% ipython --no-banner

In [1]: import numpy as np

In [2]: np.set_printoptions(precision=3, suppress=True, linewidth=160)

In [3]: data = np.loadtxt("case2.csv", delimiter=",")

In [4]: data
Out[4]: 
array([[-19.995,  16.028, -12.149],
       [ -9.915,   8.112,  -5.945],
       [-25.164,  20.122, -15.059],
       [-10.07 ,   8.074,  -6.196],
       [-45.048,  36.017, -27.322],
       [-35.039,  28.14 , -21.08 ],
       [-35.048,  27.826, -20.842],
       [ -9.999,   7.921,  -5.982],
       [-20.039,  15.992, -12.121],
       [-44.915,  35.975, -26.862]])

In [5]: left, sigma, VT = np.linalg.svd(data)

In [6]: np.argmax(sigma[:-1] / (sigma[1:] + 1e-6)) + 1
Out[6]: np.int64(1)

In [7]: sigma
Out[7]: array([128.387,   0.365,   0.245])

In [8]: other = left[:, :1] @ np.diag(sigma[:1]) @ VT[:1]

In [9]: round(float(np.linalg.norm(data - other) / np.linalg.norm(data)), 3)
Out[9]: 0.003

In [10]: round(np.linalg.norm(data - other, 2), 3), round(sigma[1], 3)
Out[10]: (np.float64(0.365), np.float64(0.365))

In [11]: round(float(np.abs(data - other).max()), 3)
Out[11]: 0.198

In [12]: th = np.radians(36)

In [13]: Rm = np.eye(3)

In [14]: Rm[0, 0] = Rm[2, 2] = np.cos(th)

In [15]: Rm[0, 2], Rm[2, 0] = -np.sin(th), np.sin(th)

In [16]: Rm
Out[16]: 
array([[ 0.809,  0.   , -0.588],
       [ 0.   ,  1.   ,  0.   ],
       [ 0.588,  0.   ,  0.809]])

In [17]: other = data @ Rm.T

In [18]: np.abs(other - data).max(axis=0)
Out[18]: array([24.663,  0.   , 21.27 ])

In [19]: np.allclose(data @ data.T, other @ other.T)
Out[19]: True

In [20]: np.linalg.svd(data, compute_uv=False), np.linalg.svd(other, compute_uv=False)
Out[20]: (array([128.387,   0.365,   0.245]), array([128.387,   0.365,   0.245]))

In [21]: np.allclose(np.linalg.norm(data, axis=1), np.linalg.norm(other, axis=1))
Out[21]: True

In [22]: np.round(np.linalg.det(Rm), 3), np.round(np.trace(Rm), 3)
Out[22]: (np.float64(1.0), np.float64(2.618))

In [23]: rng = np.random.default_rng(3216)

In [24]: idx = rng.permutation(3)

In [25]: idx
Out[25]: array([2, 1, 0])

In [26]: other = Rm[idx][:, idx]

In [27]: np.allclose(other, Rm)
Out[27]: False

In [28]: other
Out[28]: 
array([[ 0.809,  0.   ,  0.588],
       [ 0.   ,  1.   ,  0.   ],
       [-0.588,  0.   ,  0.809]])

In [29]: np.sort(np.abs(np.linalg.eigvals(other)))
Out[29]: array([1., 1., 1.])

In [30]: idx = data[:, 2] > np.median(data[:, 2])

In [31]: f = data[idx].mean(axis=0) - data[~idx].mean(axis=0)

In [32]: f
Out[32]: array([ 23.039, -18.391,  13.754])

In [33]: A = np.loadtxt("run7.csv", delimiter=",")

In [34]: A
Out[34]: 
array([[ 5.923, -0.633, -0.695, -1.455,  0.993,  0.66 ,  1.145, -1.155],
       [-0.633,  6.163, -1.009, -0.26 , -1.081,  0.93 , -0.663, -0.684],
       [-0.695, -1.009,  1.909, -2.782,  0.005, -0.557, -0.95 ,  0.579],
       [-1.455, -0.26 , -2.782,  6.922, -0.012,  0.496, -0.063,  0.356],
       [ 0.993, -1.081,  0.005, -0.012,  6.836,  0.681, -2.16 ,  0.807],
       [ 0.66 ,  0.93 , -0.557,  0.496,  0.681,  5.942, -0.735,  1.386],
       [ 1.145, -0.663, -0.95 , -0.063, -2.16 , -0.735,  5.721,  1.274],
       [-1.155, -0.684,  0.579,  0.356,  0.807,  1.386,  1.274,  6.585]])

In [35]: round(float(np.linalg.det(A)), 3)
Out[35]: -0.0

In [36]: round(float(np.abs(np.linalg.eigvals(A)).max()), 3)
Out[36]: 9.0

In [37]: (A + A.T) / 2
Out[37]: 
array([[ 5.923, -0.633, -0.695, -1.455,  0.993,  0.66 ,  1.145, -1.155],
       [-0.633,  6.163, -1.009, -0.26 , -1.081,  0.93 , -0.663, -0.684],
       [-0.695, -1.009,  1.909, -2.782,  0.005, -0.557, -0.95 ,  0.579],
       [-1.455, -0.26 , -2.782,  6.922, -0.012,  0.496, -0.063,  0.356],
       [ 0.993, -1.081,  0.005, -0.012,  6.836,  0.681, -2.16 ,  0.807],
       [ 0.66 ,  0.93 , -0.557,  0.496,  0.681,  5.942, -0.735,  1.386],
       [ 1.145, -0.663, -0.95 , -0.063, -2.16 , -0.735,  5.721,  1.274],
       [-1.155, -0.684,  0.579,  0.356,  0.807,  1.386,  1.274,  6.585]])

In [38]: round(float(np.trace(A)), 3)
Out[38]: 46.0

In [39]: other = np.array([[7, -5], [-2, 0], [9, -5], [9, 1], [-2, 4], [8, 3], [-5, -6], [0, 0]])

In [40]: np.linalg.matrix_rank(np.vstack([A, other.T]))
Out[40]: np.int64(8)

In [41]: np.einsum("ij,ij->i", A, A)
Out[41]: array([42.152, 42.406, 14.433, 58.212, 54.669, 40.09 , 42.221, 49.818])

In [42]: f = np.array([-2, 5, -2, 0])

In [43]: E = np.outer(rng.normal(size=35), f) + 0.1 * rng.normal(size=(35, 4))

In [44]: E
Out[44]: 
array([[ -2.897,   7.546,  -3.017,   0.013],
       [ -1.823,   4.648,  -1.818,  -0.059],
       [  3.136,  -7.332,   2.895,  -0.053],
       [ -2.281,   5.865,  -2.189,   0.007],
       [ -0.983,   2.483,  -1.065,   0.032],
       [  3.539,  -9.257,   3.565,  -0.028],
       [  0.382,  -1.194,   0.583,  -0.056],
       [  1.279,  -3.531,   1.476,  -0.168],
       [ -0.373,   1.029,  -0.517,   0.06 ],
       [ -1.902,   4.602,  -1.883,   0.032],
       [ -2.705,   6.614,  -2.703,   0.093],
       [  1.114,  -2.637,   1.133,   0.097],
       [  0.761,  -1.72 ,   0.707,   0.064],
       [  0.583,  -1.425,   0.56 ,  -0.104],
       [  0.669,  -2.232,   0.772,   0.186],
       [  0.977,  -2.493,   0.817,   0.012],
       [  2.692,  -6.39 ,   2.526,  -0.002],
       [  2.702,  -6.343,   2.53 ,  -0.062],
       [  1.262,  -2.783,   0.982,   0.111],
       [ -1.136,   2.718,  -1.132,  -0.077],
       [ -1.831,   4.501,  -1.819,  -0.151],
       [  4.495, -11.569,   4.639,   0.033],
       [ -1.892,   5.047,  -1.808,   0.015],
       [ -2.36 ,   5.985,  -2.548,   0.073],
       [  2.715,  -6.823,   2.746,   0.048],
       [  0.994,  -1.975,   0.888,   0.221],
       [  0.665,  -1.559,   0.804,   0.127],
       [ -4.026,  10.612,  -4.084,  -0.025],
       [  4.451, -11.345,   4.518,  -0.027],
       [  3.25 ,  -7.935,   3.181,  -0.184],
       [  3.415,  -8.45 ,   3.246,  -0.098],
       [ -0.763,   1.826,  -0.735,  -0.008],
       [  0.959,  -2.131,   0.869,  -0.127],
       [  1.096,  -2.926,   1.123,  -0.041],
       [ -3.803,   9.09 ,  -3.68 ,  -0.066]])

In [45]: left, sigma, VT = np.linalg.svd(E, full_matrices=False)

In [46]: sigma / sigma[0]
Out[46]: array([1.   , 0.016, 0.014, 0.012])

In [47]: np.abs(left[:, 0]).round(6).argmax()
Out[47]: np.int64(21)

In [48]: np.cumsum(sigma ** 2) / np.sum(sigma ** 2)
Out[48]: array([0.999, 1.   , 1.   , 1.   ])

In [49]: np.abs(VT[0])
Out[49]: array([0.347, 0.872, 0.346, 0.001])

In [50]: np.round(left.T @ left, 3) + 0
Out[50]: 
array([[1., 0., 0., 0.],
       [0., 1., 0., 0.],
       [0., 0., 1., 0.],
       [0., 0., 0., 1.]])

In [51]: left.shape, sigma.shape, VT.shape
Out[51]: ((35, 4), (4,), (4, 4))
